% ipython --no-banner

In [1]: import numpy as np

In [2]: import numpy.linalg as la

In [3]: np.set_printoptions(suppress=True, linewidth=200)

In [4]: mat = np.loadtxt("block7.csv", delimiter=",")

In [5]: mat
Out[5]: 
array([[  6.,   8.,   1.,  10.,   2.,   4.,  -6.,   2.,   1.,   1.,   4.,   4.],
       [  8.,  12.,   6.,  14.,   2.,   8.,  -6.,   0.,   0.,   6.,   2.,   4.],
       [  1.,   6.,  17.,   4.,   0.,  10.,   8.,  -8.,  -6.,  16., -11.,  -7.],
       [ 10.,  14.,   4.,  17.,   3.,   8.,  -9.,   2.,   1.,   4.,   5.,   6.],
       [  2.,   2.,   0.,   3.,   9.,   0.,   5.,   6.,  -5.,  -4.,   3., -10.],
       [  4.,   8.,  10.,   8.,   0.,   8.,   0.,  -4.,  -2.,  10.,  -4.,   0.],
       [ -6.,  -6.,   8.,  -9.,   5.,   0.,  17.,  -2.,  -9.,   4.,  -9., -18.],
       [  2.,   0.,  -8.,   2.,   6.,  -4.,  -2.,   8.,   0., -10.,   8.,  -2.],
       [  1.,   0.,  -6.,   1.,  -5.,  -2.,  -9.,   0.,   6.,  -3.,   4.,  11.],
       [  1.,   6.,  16.,   4.,  -4.,  10.,   4., -10.,  -3.,  17., -11.,  -1.],
       [  4.,   2., -11.,   5.,   3.,  -4.,  -9.,   8.,   4., -11.,  11.,   6.],
       [  4.,   4.,  -7.,   6., -10.,   0., -18.,  -2.,  11.,  -1.,   6.,  22.]])

In [6]: Uu, sigma, Vh = la.svd(mat)

In [7]: sigma.round(3) + 0
Out[7]: array([63.741, 54.057, 32.203,  0.   ,  0.   ,  0.   ,  0.   ,  0.   ,  0.   ,  0.   ,  0.   ,  0.   ])

In [8]: Y = Uu[:, :3] @ np.diag(sigma[:3]) @ Vh[:3]

In [9]: round(la.norm(mat - Y) / la.norm(mat), 3)
Out[9]: np.float64(0.0)

In [10]: np.round(la.norm(mat - Y, 2), 3), np.round(sigma[3], 3)
Out[10]: (np.float64(0.0), np.float64(0.0))

In [11]: la.matrix_rank(mat, rtol=0.05)
Out[11]: np.int64(3)

In [12]: Y.round(3) + 0
Out[12]: 
array([[  6.,   8.,   1.,  10.,   2.,   4.,  -6.,   2.,   1.,   1.,   4.,   4.],
       [  8.,  12.,   6.,  14.,   2.,   8.,  -6.,   0.,   0.,   6.,   2.,   4.],
       [  1.,   6.,  17.,   4.,   0.,  10.,   8.,  -8.,  -6.,  16., -11.,  -7.],
       [ 10.,  14.,   4.,  17.,   3.,   8.,  -9.,   2.,   1.,   4.,   5.,   6.],
       [  2.,   2.,   0.,   3.,   9.,   0.,   5.,   6.,  -5.,  -4.,   3., -10.],
       [  4.,   8.,  10.,   8.,   0.,   8.,   0.,  -4.,  -2.,  10.,  -4.,   0.],
       [ -6.,  -6.,   8.,  -9.,   5.,   0.,  17.,  -2.,  -9.,   4.,  -9., -18.],
       [  2.,   0.,  -8.,   2.,   6.,  -4.,  -2.,   8.,   0., -10.,   8.,  -2.],
       [  1.,   0.,  -6.,   1.,  -5.,  -2.,  -9.,   0.,   6.,  -3.,   4.,  11.],
       [  1.,   6.,  16.,   4.,  -4.,  10.,   4., -10.,  -3.,  17., -11.,  -1.],
       [  4.,   2., -11.,   5.,   3.,  -4.,  -9.,   8.,   4., -11.,  11.,   6.],
       [  4.,   4.,  -7.,   6., -10.,   0., -18.,  -2.,  11.,  -1.,   6.,  22.]])

In [13]: Uu, sigma, Vh = la.svd(mat)

In [14]: vecs = Vh[:(sigma > 1e-8).sum()]

In [15]: rng = np.random.default_rng(8145)

In [16]: vec = mat[0] + -3 * mat[6] + rng.integers(2) * np.eye(12)[11]

In [17]: vec
Out[17]: array([ 24.,  26., -23.,  37., -13.,   4., -57.,   8.,  28., -11.,  31.,  59.])

In [18]: np.allclose(vecs.T @ vecs @ vec, vec)
Out[18]: False

In [19]: A = np.load("run15.npy")

In [20]: A
Out[20]: 
array([[0, 0, 0, 0, 0, 0, 0, 1],
       [0, 0, 0, 1, 0, 0, 0, 0],
       [0, 0, 0, 0, 0, 0, 1, 0],
       [0, 0, 0, 0, 0, 1, 0, 0],
       [0, 0, 0, 0, 1, 0, 0, 0],
       [1, 0, 0, 0, 0, 0, 0, 0],
       [0, 0, 1, 0, 0, 0, 0, 0],
       [0, 1, 0, 0, 0, 0, 0, 0]])

In [21]: # a transition matrix

In [22]: Y = la.inv(A)

In [23]: (np.abs(Y) > 1e-9).astype(int)
Out[23]: 
array([[0, 0, 0, 0, 0, 1, 0, 0],
       [0, 0, 0, 0, 0, 0, 0, 1],
       [0, 0, 0, 0, 0, 0, 1, 0],
       [0, 1, 0, 0, 0, 0, 0, 0],
       [0, 0, 0, 0, 1, 0, 0, 0],
       [0, 0, 0, 1, 0, 0, 0, 0],
       [0, 0, 1, 0, 0, 0, 0, 0],
       [1, 0, 0, 0, 0, 0, 0, 0]])

In [24]: np.round(la.inv(Y), 3)
Out[24]: 
array([[0., 0., 0., 0., 0., 0., 0., 1.],
       [0., 0., 0., 1., 0., 0., 0., 0.],
       [0., 0., 0., 0., 0., 0., 1., 0.],
       [0., 0., 0., 0., 0., 1., 0., 0.],
       [0., 0., 0., 0., 1., 0., 0., 0.],
       [1., 0., 0., 0., 0., 0., 0., 0.],
       [0., 0., 1., 0., 0., 0., 0., 0.],
       [0., 1., 0., 0., 0., 0., 0., 0.]])

In [25]: round(float(la.cond(A)), 3)
Out[25]: 1.0

In [26]: A @ Y
Out[26]: 
array([[1., 0., 0., 0., 0., 0., 0., 0.],
       [0., 1., 0., 0., 0., 0., 0., 0.],
       [0., 0., 1., 0., 0., 0., 0., 0.],
       [0., 0., 0., 1., 0., 0., 0., 0.],
       [0., 0., 0., 0., 1., 0., 0., 0.],
       [0., 0., 0., 0., 0., 1., 0., 0.],
       [0., 0., 0., 0., 0., 0., 1., 0.],
       [0., 0., 0., 0., 0., 0., 0., 1.]])

In [27]: np.allclose(Y, A.T)
Out[27]: True

In [28]: np.round(la.det(A) * Y, 3)
Out[28]: 
array([[-0., -0., -0., -0., -0., -1., -0., -0.],
       [-0., -0., -0., -0., -0., -0., -0., -1.],
       [-0., -0., -0., -0., -0., -0., -1., -0.],
       [-0., -1., -0., -0., -0., -0., -0., -0.],
       [-0., -0., -0., -0., -1., -0., -0., -0.],
       [-0., -0., -0., -1., -0., -0., -0., -0.],
       [-0., -0., -1., -0., -0., -0., -0., -0.],
       [-1., -0., -0., -0., -0., -0., -0., -0.]])

In [29]: F = np.loadtxt("layer15.csv", delimiter=",")

In [30]: F.round(3)
Out[30]: 
array([[  3.509,  -0.622,  -0.885,   3.614,  -1.124,   0.65 ,  -1.519,  -1.273],
       [  8.895,   1.411,  -5.557,   5.262,   1.185,   2.41 ,  -5.971,  -7.044],
       [  0.896,  -1.461,   1.826,  -0.378,  -3.703,   5.314,  -2.996,  -1.813],
       [ -1.127,  -2.8  ,   1.855,   0.407,  -2.568,   1.546,   1.806,   2.334],
       [  3.293,  -2.032,  -4.683,   4.314,   2.582,  -2.468,   3.411,   1.053],
       [  0.992,  -2.605,  -1.8  ,   1.819,   0.21 ,   0.158,   2.635,   1.432],
       [  0.687,  -2.679,  -1.411,   3.808,   0.663,  -3.356,   4.846,   3.8  ],
       [  5.074,  -0.496,  -3.638,   3.399,   0.555,   1.699,  -2.113,  -3.179],
       [  1.805,  -0.266,   3.593,   2.195,  -4.82 ,   2.922,  -4.008,  -1.344],
       [ -1.332,  -3.851,  -0.889,   0.809,   0.097,  -0.593,   5.362,   3.992],
       [ -3.196,  -4.087,   2.131,  -0.193,  -2.093,   0.14 ,   5.068,   5.09 ],
       [  6.668,  -0.163,  -5.826,   4.172,   2.05 ,   1.385,  -2.339,  -4.333],
       [  4.533,  -1.208,  -4.691,   4.78 ,   2.193,  -1.733,   1.405,  -0.545],
       [  3.295,  -1.261,  -2.373,   2.917,   0.062,   0.888,  -0.299,  -1.116],
       [  3.626,   0.399,   1.947,   0.916,  -4.592,   6.547,  -7.282,  -5.109],
       [ 14.226,   4.663,  -6.464,   7.748,   0.45 ,   4.379, -13.24 , -13.141],
       [  0.442,  -1.761,   1.834,   2.905,  -2.414,  -0.709,   1.187,   2.224],
       [  1.907,  -0.575,   2.46 ,   2.645,  -3.709,   1.794,  -2.63 ,  -0.687],
       [  2.305,  -2.224,  -3.282,  -0.138,   0.291,   4.366,  -0.466,  -2.219],
       [  6.137,   0.6  ,  -2.473,   3.466,  -0.929,   3.403,  -5.335,  -5.271],
       [ -7.867,  -5.892,   6.057,  -2.698,  -4.343,   0.351,   7.979,   9.062],
       [  5.891,  -0.45 ,  -5.132,   5.67 ,   2.278,  -1.753,   0.02 ,  -1.771],
       [  6.323,   0.325,  -3.67 ,   6.692,   1.127,  -2.279,  -1.284,  -1.956],
       [  2.242,  -1.89 ,  -2.155,   5.54 ,   1.21 ,  -4.673,   4.211,   3.188],
       [  3.796,   0.279,   1.245,   2.377,  -3.557,   4.009,  -5.46 ,  -3.698],
       [  0.998,  -2.   ,   0.004,   2.104,  -1.301,   0.493,   1.104,   1.106],
       [  4.438,  -0.577,  -2.607,   3.51 ,  -0.04 ,   1.193,  -1.759,  -2.351],
       [  0.946,  -1.807,   0.687,   0.183,  -2.526,   3.934,  -1.396,  -0.956],
       [  6.259,  -1.304,  -8.429,   6.655,   5.374,  -4.41 ,   3.567,  -0.3  ],
       [  2.018,  -1.48 ,  -0.477,   2.104,  -1.327,   1.526,  -0.456,  -0.434],
       [  2.182,  -1.08 ,   0.397,   1.73 ,  -2.302,   2.738,  -2.032,  -1.373],
       [  7.792,   0.536,  -5.975,   6.323,   2.4  ,  -0.892,  -2.286,  -4.006],
       [  4.315,  -0.784,  -2.982,   2.174,  -0.098,   3.103,  -2.474,  -3.357],
       [ -2.593,  -4.992,  -1.789,   0.591,   1.384,  -2.171,   8.566,   6.176],
       [ -0.55 ,  -3.172,  -0.416,   3.403,   0.193,  -3.751,   5.919,   5.125],
       [  1.148,  -2.239,  -1.011,   1.804,  -0.565,   0.724,   1.52 ,   0.895],
       [  2.081,  -0.939,   1.022,   1.771,  -2.799,   2.824,  -2.413,  -1.371]])

In [31]: idx = F[:, 7] > np.median(F[:, 7])

In [32]: u = F[idx].mean(axis=0) - F[~idx].mean(axis=0)

In [33]: round(float((((F - F.mean(axis=0)) @ u > 0) == idx).mean()), 3)
Out[33]: 0.946

In [34]: ((F - F.mean(axis=0)) @ u > 0).astype(int)
Out[34]: array([0, 0, 0, 1, 1, 1, 1, 0, 0, 1, 1, 0, 1, 0, 0, 0, 1, 0, 0, 0, 1, 0, 0, 1, 0, 1, 0, 0, 1, 1, 0, 0, 0, 1, 1, 1, 0])

In [35]: np.argsort(-np.abs(u).round(6), kind="stable")
Out[35]: array([6, 7, 0, 5, 1, 2, 3, 4])
